$ python -q
>>> import numpy as np
>>> np.set_printoptions(suppress=True, linewidth=200)
>>> E = np.load("m.npy")
>>> print(E)
[[1.   0.9  0.81]
 [0.9  1.   0.9 ]
 [0.81 0.9  1.  ]]
>>> # equal to its transpose
>>> ev, V = np.linalg.eigh(E)
>>> vec = np.array([3, -1, 9])
>>> print(np.round(V * np.abs(ev) @ V.T, 2))
[[1.   0.9  0.81]
 [0.9  1.   0.9 ]
 [0.81 0.9  1.  ]]
>>> print(np.abs(E).sum(axis=1).max(), round(float(np.abs(ev).max()), 2))
2.8 2.74
>>> B = np.linalg.inv(E)
>>> print(round(np.linalg.det(E) * np.linalg.det(B), 2))
1.0
>>> print(np.allclose(B, E.T))
False
>>> print(np.round(E @ B, 2) + 0)
[[1. 0. 0.]
 [0. 1. 0.]
 [0. 0. 1.]]
>>> print(np.round(np.linalg.det(E) * B, 2) + 0)
[[ 0.19 -0.17  0.  ]
 [-0.17  0.34 -0.17]
 [ 0.   -0.17  0.19]]
>>> print((np.abs(B) > 1e-9).astype(int))
[[1 1 0]
 [1 1 1]
 [0 1 1]]
>>> print(round(float(np.linalg.cond(E)), 2))
39.53
>>> W0 = np.loadtxt("a.csv", delimiter=",")
>>> print(W0)
[[ 1. -1.  1.]
 [ 1.  0.  0.]
 [ 1.  1.  1.]
 [ 1.  2.  4.]]
>>> B = np.c_[W0[:, :1] @ np.array([[0]]), np.array([-3, 1, -2, -2])]
>>> print(B)
[[ 0. -3.]
 [ 0.  1.]
 [ 0. -2.]
 [ 0. -2.]]
>>> print(np.linalg.matrix_rank(B))
1
>>> f, r1 = W0[3], W0[1]
>>> print(f @ f)
21.0
>>> p = (f @ r1) / (f @ f) * f
>>> print(round(float(np.linalg.norm(f + r1) ** 2 + np.linalg.norm(f - r1) ** 2), 2))
44.0
>>> print((r1 - p) @ f)
0.0
>>> print(np.round(r1 - p, 2))
[ 0.95 -0.1  -0.19]
>>> print(p.round(2))
[0.05 0.1  0.19]
>>> M = np.load("layer7.npy")
>>> print(M)
[[4. 1. 1. 1.]
 [1. 4. 1. 1.]
 [1. 1. 4. 1.]
 [1. 1. 1. 4.]]
>>> # symmetric
>>> ev, V = np.linalg.eigh(M)
>>> print(np.round(V @ np.diag(ev) @ V.T, 2))
[[4. 1. 1. 1.]
 [1. 4. 1. 1.]
 [1. 1. 4. 1.]
 [1. 1. 1. 4.]]
>>> print(np.round(V.T @ M @ V, 2) + 0)
[[3. 0. 0. 0.]
 [0. 3. 0. 0.]
 [0. 0. 3. 0.]
 [0. 0. 0. 7.]]
>>> print(ev.round(2))
[3. 3. 3. 7.]
>>> B = np.array([[-2, 1], [2, -2]])
>>> m1 = np.tile(B, (2, 2))
>>> print(m1)
[[-2  1 -2  1]
 [ 2 -2  2 -2]
 [-2  1 -2  1]
 [ 2 -2  2 -2]]
>>> print(np.abs(m1).max())
2
>>> print(np.unravel_index(np.abs(m1).argmax(), m1.shape))
(np.int64(0), np.int64(0))
>>> print(m1.sum(axis=0))
[ 0 -2  0 -2]
>>> print(np.count_nonzero(m1))
16
>>> print(m1.sum(axis=1))
[-2  0 -2  0]
>>> print(round(float(np.linalg.norm(m1)), 2))
7.21
>>> print(np.diff(m1, axis=0))
[[ 4 -3  4 -3]
 [-4  3 -4  3]
 [ 4 -3  4 -3]]
>>> print(m1.mean(axis=0))
[ 0.  -0.5  0.  -0.5]
>>> rng = np.random.default_rng(841)
>>> z = rng.permutation(4)
>>> print(z)
[1 2 0 3]
>>> B = m1[z][:, z]
>>> print(np.allclose(B, m1))
False
>>> print(B)
[[-2  2  2 -2]
 [ 1 -2 -2  1]
 [ 1 -2 -2  1]
 [-2  2  2 -2]]
>>> print(np.abs(np.diag(np.linalg.qr(m1)[1])) > 1e-9)
[ True  True False False]
>>> print(np.round(m1 @ np.linalg.pinv(m1) @ m1, 2))
[[-2.  1. -2.  1.]
 [ 2. -2.  2. -2.]
 [-2.  1. -2.  1.]
 [ 2. -2.  2. -2.]]
>>> print(np.allclose(m1[:-1].T @ np.linalg.lstsq(m1[:-1].T, m1[-1])[0], m1[-1]))
True
>>> A = np.load("data.npy")
>>> print(A.round(2))
[[  7.57  14.15  -4.53]
 [  5.56  10.11  -7.05]
 [  4.25   7.49  -8.69]
 [  7.49  13.99  -4.63]
 [ 11.74  22.48   0.67]
 [  8.37  15.75  -3.53]
 [  1.17   1.35 -12.53]
 [  6.71  12.42  -5.61]
 [  3.49   5.98  -9.64]
 [ 11.99  22.97   0.98]
 [  2.52   4.03 -10.85]
 [  7.66  14.32  -4.43]
 [  7.92  14.84  -4.1 ]
 [ -3.41  -7.83 -18.27]
 [  1.1    1.21 -12.62]
 [  9.72  18.44  -1.85]
 [  2.64   4.28 -10.7 ]]
>>> # rows and columns are dependent
>>> cen = A - A.mean(axis=0)
>>> V = np.linalg.svd(cen)[2][:2]
>>> B = cen - cen @ V.T @ V
>>> print(np.round(B.std(axis=0), 2) + 0)
[0. 0. 0.]
>>> left, sig, VT = np.linalg.svd(A)
>>> print(sig.round(2) + 0)
[62.12 32.76  0.  ]
>>> print(np.argmax(sig[:-1] / (sig[1:] + 1e-6)) + 1)
2
>>> B = left[:, :2] @ np.diag(sig[:2]) @ VT[:2]
>>> print(round(np.linalg.norm(A - B, 2), 2), round(float(sig[2]), 2))
0.0 0.0
>>> print(np.round(np.abs(A - B).max(), 2))
0.0
>>> print(B.round(2))
[[  7.57  14.15  -4.53]
 [  5.56  10.11  -7.05]
 [  4.25   7.49  -8.69]
 [  7.49  13.99  -4.63]
 [ 11.74  22.48   0.67]
 [  8.37  15.75  -3.53]
 [  1.17   1.35 -12.53]
 [  6.71  12.42  -5.61]
 [  3.49   5.98  -9.64]
 [ 11.99  22.97   0.98]
 [  2.52   4.03 -10.85]
 [  7.66  14.32  -4.43]
 [  7.92  14.84  -4.1 ]
 [ -3.41  -7.83 -18.27]
 [  1.1    1.21 -12.62]
 [  9.72  18.44  -1.85]
 [  2.64   4.28 -10.7 ]]
>>> print(np.linalg.matrix_rank(B))
2
>>> B = np.array([[-2, -1, 1], [-1, 0, 1], [0, 2, -1]])
>>> print(np.linalg.matrix_rank(A @ B))
2
>>> print(np.vstack([A, B.T]).shape)
(20, 3)
>>> F = np.vander(np.arange(4) - 1, 4, increasing=True)
>>> print(F)
[[ 1 -1  1 -1]
 [ 1  0  0  0]
 [ 1  1  1  1]
 [ 1  2  4  8]]
>>> proj = np.triu(np.array([[-1, 1, -1, -1], [-2, -1, -1, -1], [2, 2, 2, -1], [0, -1, 2, -2]]), 1) + np.eye(4)
>>> B = proj @ F @ np.linalg.inv(proj)
>>> print(proj @ F - F @ proj)
[[-1. -4. -5. -8.]
 [-2. -4. -4. -8.]
 [-1. -3. -2. -5.]
 [ 0. -1.  3.  7.]]
>>> print(np.round(np.poly(B), 2))
[  1. -10.  14.  -2.  12.]
>>> f, r1 = F[0], F[2]
>>> print(f @ r1)
0
>>> print(f @ f)
4
>>> p = (f @ r1) / (f @ f) * f
>>> print(np.outer(f, r1))
[[ 1  1  1  1]
 [-1 -1 -1 -1]
 [ 1  1  1  1]
 [-1 -1 -1 -1]]
>>> print(r1 - p)
[1. 1. 1. 1.]
>>> print(np.linalg.matrix_rank(np.outer(f, r1)))
1
>>> O = F.astype(float).copy()
>>> for j in range(4):
...     O[:, j] -= O[:, :j] @ (O[:, :j].T @ O[:, j])
...     O[:, j] /= np.linalg.norm(O[:, j])
... 
>>> print(O.round(2))
[[ 0.5  -0.67  0.5  -0.22]
 [ 0.5  -0.22 -0.5   0.67]
 [ 0.5   0.22 -0.5  -0.67]
 [ 0.5   0.67  0.5   0.22]]
>>> print(np.round(O.T @ O, 2) + 0)
[[1. 0. 0. 0.]
 [0. 1. 0. 0.]
 [0. 0. 1. 0.]
 [0. 0. 0. 1.]]
